>>> import numpy as np
>>> np.set_printoptions(precision=2, suppress=True, linewidth=200)
>>> rnd = lambda a: np.round(a, 2) + 0
>>> A = np.array([[0.0, 1.0], [1.0, 0.0]])
>>> # equal to its transpose
>>> r0 = np.array([9, 9])
>>> np.convolve(A[1], r0)
array([9., 9., 0.])
>>> feats = np.tril(np.array([[-3, -2, -5, 5, 4],
...     [5, 1, 3, 0, 4],
...     [-3, 0, -2, 0, -4],
...     [-3, 4, 5, -5, -5],
...     [1, 1, 4, 1, -5]]), -1) + np.eye(5, dtype=int)
>>> feats
array([[ 1,  0,  0,  0,  0],
       [ 5,  1,  0,  0,  0],
       [-3,  0,  1,  0,  0],
       [-3,  4,  5,  1,  0],
       [ 1,  1,  4,  1,  1]])
>>> # triangular
>>> x0 = np.array([-2, 0, -2, 2, 0])
>>> y = feats @ x0
>>> y
array([ -2, -10,   4,  -2,  -8])
>>> rnd(np.linalg.solve(feats, y))
array([-2.,  0., -2.,  2.,  0.])
>>> rnd(np.linalg.solve(feats, y + feats[:, 4]))
array([-2.,  0., -2.,  2.,  1.])
>>> Q, vecs = np.linalg.qr(feats[:, :3])[0], np.linalg.qr(feats[:, 3:])[0]
>>> sigma = np.linalg.svd(Q.T @ vecs, compute_uv=False)
>>> rnd(np.degrees(np.arccos(sigma.clip(0, 1))))
array([4.92, 7.95])
>>> Z = np.array([[0, -8, -2]])
>>> rng = np.random.default_rng(18)
>>> W0 = rng.normal(size=(31, 1)) @ Z + np.array([5, 8, 8])
>>> print(rnd(W0))
[[  5.    11.46   8.86]
 [  5.    17.04  10.26]
 [  5.     2.61   6.65]
 [  5.    16.86  10.22]
 [  5.    -8.11   3.97]
 [  5.     0.61   6.15]
 [  5.    10.87   8.72]
 [  5.     3.44   6.86]
 [  5.    -4.89   4.78]
 [  5.   -14.67   2.33]
 [  5.    15.39   9.85]
 [  5.    -0.52   5.87]
 [  5.     3.86   6.96]
 [  5.    10.24   8.56]
 [  5.    -0.74   5.82]
 [  5.     3.95   6.99]
 [  5.    -0.61   5.85]
 [  5.    12.21   9.05]
 [  5.     8.02   8.  ]
 [  5.     4.84   7.21]
 [  5.     7.84   7.96]
 [  5.     7.87   7.97]
 [  5.    14.15   9.54]
 [  5.     6.99   7.75]
 [  5.     6.5    7.62]
 [  5.     8.49   8.12]
 [  5.     8.12   8.03]
 [  5.     2.43   6.61]
 [  5.    13.27   9.32]
 [  5.     2.43   6.61]
 [  5.     9.23   8.31]]
>>> # null space of dimension 1
>>> print(np.linalg.matrix_rank(W0, rtol=0.1))
2
